In [1]: import numpy as np

In [2]: np.set_printoptions(precision=2, suppress=True, linewidth=120)

In [3]: tidy = lambda a: np.round(a, 2) + 0

In [4]: M = np.load("m.npy")

In [5]: print(M)
[[ 0  0  1  1  0  1  2  3 -2]
 [-3 -3  2  0 -2  2  2 -2 -1]
 [-2 -3  2  0 -2 -2 -1  3  1]
 [ 0 -2  3  0  3  3 -3  0  3]
 [-2  3 -3 -2  1 -1  0  2  1]
 [ 3  3  0  1 -1  2  1  1 -3]
 [-3  0  1  1  1  3 -2 -1 -2]
 [ 2 -1 -2  0  2  1  2  1 -3]
 [ 3 -3 -1  1 -3 -1 -3 -2 -1]]

In [6]: x = np.array([3, -5, 4, 2, 4, 2, 0, 1, 3])

In [7]: target = M @ x

In [8]: b, lr = np.zeros(9), 1 / np.linalg.norm(M, 2) ** 2

In [9]: for i in range(40):
   ...:     b -= lr * M.T @ (M @ b - target)
   ...:     if i % 10 == 0: print(i, round(np.linalg.norm(M @ b - target), 2))
   ...: 
0 27.11
10 2.15
20 0.98
30 0.76

In [10]: print(tidy(np.linalg.cond(M)))
22.76

In [11]: arr = np.load("block0.npy")

In [12]: print(arr)
[[-2 -1  0  1  2  3  4  5  6]
 [ 7  8  9 10 11 12 13 14 15]
 [16 17 18 19 20 21 22 23 24]
 [25 26 27 28 29 30 31 32 33]
 [34 35 36 37 38 39 40 41 42]]

In [13]: Uu, sig, Vt = np.linalg.svd(arr)

In [14]: print(tidy(sig))
[159.7    9.26   0.     0.     0.  ]

In [15]: other = Uu[:, :2] @ np.diag(sig[:2]) @ Vt[:2]

In [16]: print(tidy(other))
[[-2. -1.  0.  1.  2.  3.  4.  5.  6.]
 [ 7.  8.  9. 10. 11. 12. 13. 14. 15.]
 [16. 17. 18. 19. 20. 21. 22. 23. 24.]
 [25. 26. 27. 28. 29. 30. 31. 32. 33.]
 [34. 35. 36. 37. 38. 39. 40. 41. 42.]]

In [17]: print(np.linalg.matrix_rank(arr, rtol=0.05))
2

In [18]: r = np.linalg.matrix_rank(arr)

In [19]: print(r)
2

In [20]: null = np.linalg.svd(arr)[2][r:].T

In [21]: print([int(np.linalg.matrix_rank(arr[:, :j + 1])) for j in range(9)])
[1, 2, 2, 2, 2, 2, 2, 2, 2]

In [22]: print(np.allclose(arr @ null, 0))
True

In [23]: print([int(np.linalg.matrix_rank(np.delete(arr, i, axis=0))) for i in range(5)])
[2, 2, 2, 2, 2]

In [24]: print(null.shape)
(9, 7)

In [25]: print([int(np.linalg.matrix_rank(arr[:i])) for i in range(1, len(arr) + 1)])
[1, 2, 2, 2, 2]

In [26]: print(tidy(arr @ np.linalg.pinv(arr) @ arr))
[[-2. -1.  0.  1.  2.  3.  4.  5.  6.]
 [ 7.  8.  9. 10. 11. 12. 13. 14. 15.]
 [16. 17. 18. 19. 20. 21. 22. 23. 24.]
 [25. 26. 27. 28. 29. 30. 31. 32. 33.]
 [34. 35. 36. 37. 38. 39. 40. 41. 42.]]

In [27]: print(np.linalg.lstsq(arr[:-1].T, arr[-1])[2])
2

In [28]: print(tidy(np.trace(np.linalg.pinv(arr) @ arr)))
2.0

In [29]: print(np.diff(arr, axis=0))
[[9 9 9 9 9 9 9 9 9]
 [9 9 9 9 9 9 9 9 9]
 [9 9 9 9 9 9 9 9 9]
 [9 9 9 9 9 9 9 9 9]]

In [30]: print(np.abs(arr).max())
42

In [31]: theta = np.deg2rad(135)

In [32]: E = np.eye(10)

In [33]: E[np.ix_([0, 7], [0, 7])] = [[np.cos(theta), -np.sin(theta)], [np.sin(theta), np.cos(theta)]]

In [34]: print(tidy(E))
[[-0.71  0.    0.    0.    0.    0.    0.   -0.71  0.    0.  ]
 [ 0.    1.    0.    0.    0.    0.    0.    0.    0.    0.  ]
 [ 0.    0.    1.    0.    0.    0.    0.    0.    0.    0.  ]
 [ 0.    0.    0.    1.    0.    0.    0.    0.    0.    0.  ]
 [ 0.    0.    0.    0.    1.    0.    0.    0.    0.    0.  ]
 [ 0.    0.    0.    0.    0.    1.    0.    0.    0.    0.  ]
 [ 0.    0.    0.    0.    0.    0.    1.    0.    0.    0.  ]
 [ 0.71  0.    0.    0.    0.    0.    0.   -0.71  0.    0.  ]
 [ 0.    0.    0.    0.    0.    0.    0.    0.    1.    0.  ]
 [ 0.    0.    0.    0.    0.    0.    0.    0.    0.    1.  ]]

In [35]: # keeps lengths

In [36]: f = np.array([0, 2, 1, 0, -1, -2, -2, 0, 1, 0])

In [37]: other = E + np.outer(f, np.eye(10)[1])

In [38]: print(np.linalg.matrix_rank(np.linalg.inv(other) - np.linalg.inv(E), tol=1e-8))
1

In [39]: print(tidy(np.linalg.det(other) / np.linalg.det(E)), tidy(1 + np.linalg.solve(E, f)[1]))
3.0 3.0

In [40]: print(tidy(np.linalg.svd(E, compute_uv=False)))
[1. 1. 1. 1. 1. 1. 1. 1. 1. 1.]

In [41]: print(tidy(E.T @ E))
[[1. 0. 0. 0. 0. 0. 0. 0. 0. 0.]
 [0. 1. 0. 0. 0. 0. 0. 0. 0. 0.]
 [0. 0. 1. 0. 0. 0. 0. 0. 0. 0.]
 [0. 0. 0. 1. 0. 0. 0. 0. 0. 0.]
 [0. 0. 0. 0. 1. 0. 0. 0. 0. 0.]
 [0. 0. 0. 0. 0. 1. 0. 0. 0. 0.]
 [0. 0. 0. 0. 0. 0. 1. 0. 0. 0.]
 [0. 0. 0. 0. 0. 0. 0. 1. 0. 0.]
 [0. 0. 0. 0. 0. 0. 0. 0. 1. 0.]
 [0. 0. 0. 0. 0. 0. 0. 0. 0. 1.]]
